% ipython --no-banner

In [1]: import numpy as np

In [2]: np.set_printoptions(suppress=True, linewidth=200)

In [3]: data = np.load("sample13.npy")

In [4]: data
Out[4]: 
array([[ 10,   4,  12,   5,   2,   6],
       [ 10,  12,   0,   5,   6,   0],
       [ 12,   2,  12,   6,   1,   6],
       [-15,  -6, -18,   5,   2,   6],
       [-15, -18,   0,   5,   6,   0],
       [-18,  -3, -18,   6,   1,   6]])

In [5]: rng = np.random.default_rng(4454)

In [6]: labels = rng.permutation(6)

In [7]: labels
Out[7]: array([3, 2, 1, 5, 4, 0])

In [8]: M2 = data[labels][:, labels]

In [9]: np.allclose(M2, data)
Out[9]: False

In [10]: np.round(np.sort(np.abs(np.linalg.eigvals(M2))), 2)
Out[10]: array([ 2.18,  2.18, 11.97, 11.97, 28.23, 28.23])

In [11]: np.diag(M2)
Out[11]: array([ 5, 12, 12,  6,  6, 10])

In [12]: np.allclose(data, data.T)
Out[12]: False

In [13]: print((data - data.T) / 2)
[[  0.   -3.    0.   10.    8.5  12. ]
 [  3.    0.   -1.    5.5  12.    1.5]
 [  0.    1.    0.   12.    0.5  12. ]
 [-10.   -5.5 -12.    0.   -1.5   0. ]
 [ -8.5 -12.   -0.5   1.5   0.   -0.5]
 [-12.   -1.5 -12.    0.    0.5   0. ]]

In [14]: sv = 20 * 0.7 ** np.arange(5)

In [15]: q, _ = np.linalg.qr(np.array([[-0.3, 0.3, 0.4, 0.2, -1.3],
    ...:     [1.0, 0.1, 0.0, -1.2, 1.1],
    ...:     [0.7, 0.5, 0.2, 1.6, 2.1],
    ...:     [-0.7, -0.8, -0.2, 0.0, 1.2],
    ...:     [0.8, 0.0, 0.3, -1.6, 0.5]]))

In [16]: X = rng.normal(size=(19, 5)) * sv @ q

In [17]: X.round(2)
Out[17]: 
array([[  2.02,  -5.94,   1.73, -14.04,   4.48],
       [-11.84,   1.1 ,  -1.25, -24.96,  18.48],
       [ -3.02,  -0.68,   1.66,   5.12,  -0.89],
       [  3.18,  -3.35,   1.82,  -0.86,  -7.23],
       [  9.37,  -6.88,   1.84,  -3.2 ,  -5.43],
       [ -5.78, -11.89,   4.98,   8.96,  13.44],
       [  6.89,  -7.92,   1.68,   2.  ,  -5.72],
       [  2.45, -17.79,  -3.21,  -6.81,  -5.33],
       [ -5.57,  -3.77,   8.3 ,  -6.72,  15.68],
       [ -8.02, -13.22,  22.7 ,   0.34,  18.18],
       [-11.44, -11.53,   6.8 ,   7.02,   2.44],
       [ -7.22,  16.62,  -2.78, -13.78,   5.31],
       [ -6.42,   5.92, -14.63,  16.61,  -4.88],
       [-10.07,  15.62, -12.59,   1.66,   1.64],
       [  3.34,  11.86, -16.4 ,  -7.73,  -1.45],
       [-14.15,  19.18, -29.69,  11.44,  -0.85],
       [ -4.58,  11.96, -17.57,  -3.6 ,   0.92],
       [  0.11,   4.72,  -6.11,  12.13, -13.82],
       [  1.78,   0.3 ,  13.83,  -0.58,  29.68]])

In [18]: vec = np.array([2, 0, 1, 2, 0])

In [19]: target = X @ vec

In [20]: try:
    ...:     np.linalg.solve(X, target)
    ...: except np.linalg.LinAlgError as e:
    ...:     print("failed:", e)
    ...: 
failed: Last 2 dimensions of the array must be square

In [21]: np.round(np.linalg.lstsq(X, target)[0], 2) + 0
Out[21]: array([2., 0., 1., 2., 0.])

In [22]: np.round(np.linalg.pinv(X) @ X, 2) + 0
Out[22]: 
array([[1., 0., 0., 0., 0.],
       [0., 1., 0., 0., 0.],
       [0., 0., 1., 0., 0.],
       [0., 0., 0., 1., 0.],
       [0., 0., 0., 0., 1.]])

In [23]: target = target + 0.02 * rng.normal(size=19)

In [24]: target.round(2)
Out[24]: array([-22.31, -74.89,   5.85,   6.44,  14.18,  11.32,  19.44, -11.94, -16.27,   7.32,  -2.05, -44.77,   5.74, -29.41, -25.22, -35.13, -33.91,  18.38,  16.22])

In [25]: c, *_ = np.linalg.lstsq(X, target)

In [26]: c.round()
Out[26]: array([ 2.,  0.,  1.,  2., -0.])

In [27]: np.round(X.T @ (target - X @ c), 2) + 0
Out[27]: array([0., 0., 0., 0., 0.])

In [28]: [round(float(np.linalg.norm(np.linalg.solve(X.T @ X + lam * np.eye(5), X.T @ target))), 2) for lam in (0, 1, 10, 100)]
Out[28]: [3.0, 3.0, 2.96, 2.69]

In [29]: J = np.array([[2, 1, 1, 8], [2, 1, 19, 23]])

In [30]: M2 = J / np.sqrt((J ** 2).mean(axis=1, keepdims=True))

In [31]: np.round(np.linalg.norm(M2, axis=1), 2)
Out[31]: array([2., 2.])

In [32]: np.linalg.matrix_rank(J - J.mean(axis=1, keepdims=True))
Out[32]: np.int64(2)

In [33]: arr = np.array([[-2.4, 0.1, -0.9, 1.0],
    ...:     [-1.53, 0.6, -0.6, 0.6],
    ...:     [-1.08, 0.2, -0.4, 1.4],
    ...:     [4.05, -1.1, 1.4, 0.1],
    ...:     [-3.99, 0.5, -1.2, 0.1],
    ...:     [-4.08, 2.0, -1.3, 1.2],
    ...:     [0.49, 0.8, 0.2, 1.1],
    ...:     [0.88, -2.3, 0.2, 0.2],
    ...:     [-0.8, 0.7, -0.2, -1.4],
    ...:     [1.3, -0.6, 0.4, 0.8],
    ...:     [-3.15, 0.6, -1.1, -0.9],
    ...:     [-2.63, 0.3, -0.9, -1.6],
    ...:     [-2.24, 0.3, -0.5, -0.4],
    ...:     [-2.51, 1.2, -0.7, -0.2]])

In [34]: arr
Out[34]: 
array([[-2.4 ,  0.1 , -0.9 ,  1.  ],
       [-1.53,  0.6 , -0.6 ,  0.6 ],
       [-1.08,  0.2 , -0.4 ,  1.4 ],
       [ 4.05, -1.1 ,  1.4 ,  0.1 ],
       [-3.99,  0.5 , -1.2 ,  0.1 ],
       [-4.08,  2.  , -1.3 ,  1.2 ],
       [ 0.49,  0.8 ,  0.2 ,  1.1 ],
       [ 0.88, -2.3 ,  0.2 ,  0.2 ],
       [-0.8 ,  0.7 , -0.2 , -1.4 ],
       [ 1.3 , -0.6 ,  0.4 ,  0.8 ],
       [-3.15,  0.6 , -1.1 , -0.9 ],
       [-2.63,  0.3 , -0.9 , -1.6 ],
       [-2.24,  0.3 , -0.5 , -0.4 ],
       [-2.51,  1.2 , -0.7 , -0.2 ]])

In [35]: W1 = np.array([[-3, -2], [0, 1], [3, 0], [-3, -2]])

In [36]: c = np.array([-1, 0])

In [37]: act = np.maximum(arr @ W1 + c, 0)

In [38]: print(np.linalg.matrix_rank(act))
2

In [39]: print(np.round((act > 0).mean(axis=0), 2))
[0.57 0.64]

In [40]: (act > 0).astype(int)
Out[40]: 
array([[1, 1],
       [0, 1],
       [0, 0],
       [0, 0],
       [1, 1],
       [1, 1],
       [0, 0],
       [0, 0],
       [1, 1],
       [0, 0],
       [1, 1],
       [1, 1],
       [1, 1],
       [1, 1]])

In [41]: cent = np.array([[2, -1, 0], [-2, -1, -2]])

In [42]: (act @ cent).round(6).argmax(axis=1)
Out[42]: array([1, 1, 0, 0, 0, 0, 0, 0, 0, 0, 0, 0, 0, 0])
